$ ipython --no-banner

In [1]: import numpy as np

In [2]: np.set_printoptions(suppress=True, linewidth=140)

In [3]: def tidy(a):
   ...:     return np.round(a, 4) + 0
   ...: 

In [4]: E = np.load("sample17.npy")

In [5]: E
Out[5]: 
array([[-1,  0,  0],
       [ 0,  0,  0],
       [ 0,  0, -1]])

In [6]: # 3 groups of indices that never mix

In [7]: evals, vecs = np.linalg.eigh(E)

In [8]: evals
Out[8]: array([-1., -1.,  0.])

In [9]: np.abs(vecs[:, -1]).round(6).argmax()
Out[9]: np.int64(1)

In [10]: tidy(np.linalg.pinv(E))
Out[10]: 
array([[-1.,  0.,  0.],
       [ 0.,  0.,  0.],
       [ 0.,  0., -1.]])

In [11]: E[:, 1] @ E[:, 2]
Out[11]: np.int64(0)

In [12]: tidy(np.linalg.norm(E, axis=0))
Out[12]: array([1., 0., 1.])

In [13]: r = np.linalg.matrix_rank(E)

In [14]: r
Out[14]: np.int64(2)

In [15]: null = np.linalg.svd(E)[2][r:].T

In [16]: [int(np.linalg.matrix_rank(E[:, :j + 1])) for j in range(3)]
Out[16]: [1, 1, 2]

In [17]: null @ null.T
Out[17]: 
array([[0., 0., 0.],
       [0., 1., 0.],
       [0., 0., 0.]])

In [18]: [int(np.linalg.matrix_rank(np.delete(E, i, axis=0))) for i in range(3)]
Out[18]: [1, 2, 1]

In [19]: np.allclose(E @ null, 0)
Out[19]: True

In [20]: [int(np.linalg.matrix_rank(E[:i])) for i in range(1, len(E) + 1)]
Out[20]: [1, 1, 2]

In [21]: null.shape
Out[21]: (3, 1)

In [22]: rng = np.random.default_rng(95)

In [23]: z = rng.permutation(3)

In [24]: z
Out[24]: array([1, 2, 0])

In [25]: B = E[z][:, z]

In [26]: np.allclose(B, E)
Out[26]: False

In [27]: np.trace(B)
Out[27]: np.int64(-2)

In [28]: np.diag(B)
Out[28]: array([ 0, -1, -1])

In [29]: mat = np.load("x.npy")

In [30]: mat
Out[30]: 
array([[ 2,  0,  0,  0],
       [ 0, -2,  0,  0],
       [ 0,  0,  2,  0],
       [ 0,  0,  0, -1]])

In [31]: # 4 groups of indices that never mix

In [32]: tidy(np.linalg.svd(mat, compute_uv=False))
Out[32]: array([2., 2., 2., 1.])

In [33]: q, r_ = np.linalg.qr(mat)

In [34]: np.allclose(r_.T @ r_, mat.T @ mat)
Out[34]: True

In [35]: q.T @ q
Out[35]: 
array([[1., 0., 0., 0.],
       [0., 1., 0., 0.],
       [0., 0., 1., 0.],
       [0., 0., 0., 1.]])

In [36]: q @ r_
Out[36]: 
array([[ 2.,  0.,  0.,  0.],
       [ 0., -2.,  0.,  0.],
       [ 0.,  0.,  2.,  0.],
       [ 0.,  0.,  0., -1.]])

In [37]: q, vecs = np.linalg.qr(mat[:, :1])[0], np.linalg.qr(mat[:, 1:])[0]

In [38]: sigma = np.linalg.svd(q.T @ vecs, compute_uv=False)

In [39]: (sigma > 0.9).sum()
Out[39]: np.int64(0)

In [40]: sigma
Out[40]: array([0.])

In [41]: evals, vecs = np.linalg.eigh(mat)

In [42]: np.unique(evals.round(6) + 0, return_counts=True)[1]
Out[42]: array([1, 1, 2])

In [43]: tidy(np.linalg.eigvalsh(mat @ mat))
Out[43]: array([1., 4., 4., 4.])

In [44]: vecs @ np.diag(evals) @ vecs.T
Out[44]: 
array([[ 2.,  0.,  0.,  0.],
       [ 0., -2.,  0.,  0.],
       [ 0.,  0.,  2.,  0.],
       [ 0.,  0.,  0., -1.]])

In [45]: tidy(np.linalg.eigvalsh(mat + 5 * np.eye(4)))
Out[45]: array([3., 4., 7., 7.])

In [46]: tidy(np.linalg.svd(mat, compute_uv=False))
Out[46]: array([2., 2., 2., 1.])

In [47]: X = np.load("data.npy")

In [48]: X
Out[48]: 
array([[-1.6341, -1.627 , -1.6428],
       [ 1.4762,  1.457 ,  1.3788],
       [ 4.7392,  4.7756,  4.7804],
       [ 1.6532,  1.6689,  1.7   ],
       [ 2.6318,  2.6261,  2.6236],
       [-0.1536, -0.0974, -0.1214],
       [-2.3682, -2.3674, -2.4119],
       [ 2.304 ,  2.3509,  2.4308],
       [-1.1023, -1.0461, -1.076 ],
       [ 0.4549,  0.5159,  0.4331],
       [-0.7519, -0.6611, -0.7154],
       [ 0.0876,  0.1295,  0.1321],
       [ 2.5051,  2.5486,  2.4359],
       [-1.2062, -1.285 , -1.2973],
       [ 0.5229,  0.581 ,  0.5754],
       [ 1.9369,  1.9924,  1.9181],
       [-3.258 , -3.3559, -3.3281],
       [-0.1796, -0.1654, -0.1802],
       [ 2.5358,  2.5729,  2.6381],
       [-1.6885, -1.5397, -1.5262]])

In [49]: B = np.c_[X[:, :2] @ np.array([[1, 1], [3, 3]]), np.array([8, 0, 6, 0, 0, 8, 5, 2, 1, 3, 2, 3, 4, 9, 3, 5, 1, 6, 8, 1])]

In [50]: tidy(B)
Out[50]: 
array([[ -6.5151,  -6.5151,   8.    ],
       [  5.8472,   5.8472,   0.    ],
       [ 19.066 ,  19.066 ,   6.    ],
       [  6.6599,   6.6599,   0.    ],
       [ 10.5101,  10.5101,   0.    ],
       [ -0.4458,  -0.4458,   8.    ],
       [ -9.4704,  -9.4704,   5.    ],
       [  9.3567,   9.3567,   2.    ],
       [ -4.2406,  -4.2406,   1.    ],
       [  2.0026,   2.0026,   3.    ],
       [ -2.7352,  -2.7352,   2.    ],
       [  0.4761,   0.4761,   3.    ],
       [ 10.1509,  10.1509,   4.    ],
       [ -5.0612,  -5.0612,   9.    ],
       [  2.2659,   2.2659,   3.    ],
       [  7.9141,   7.9141,   5.    ],
       [-13.3257, -13.3257,   1.    ],
       [ -0.6758,  -0.6758,   6.    ],
       [ 10.2545,  10.2545,   8.    ],
       [ -6.3076,  -6.3076,   1.    ]])

In [51]: np.linalg.matrix_rank(B)
Out[51]: np.int64(2)

In [52]: np.linalg.matrix_rank(np.c_[X, B])
Out[52]: np.int64(4)

In [53]: tidy(np.linalg.lstsq(X, B[:, 0])[0])
Out[53]: array([1., 3., 0.])
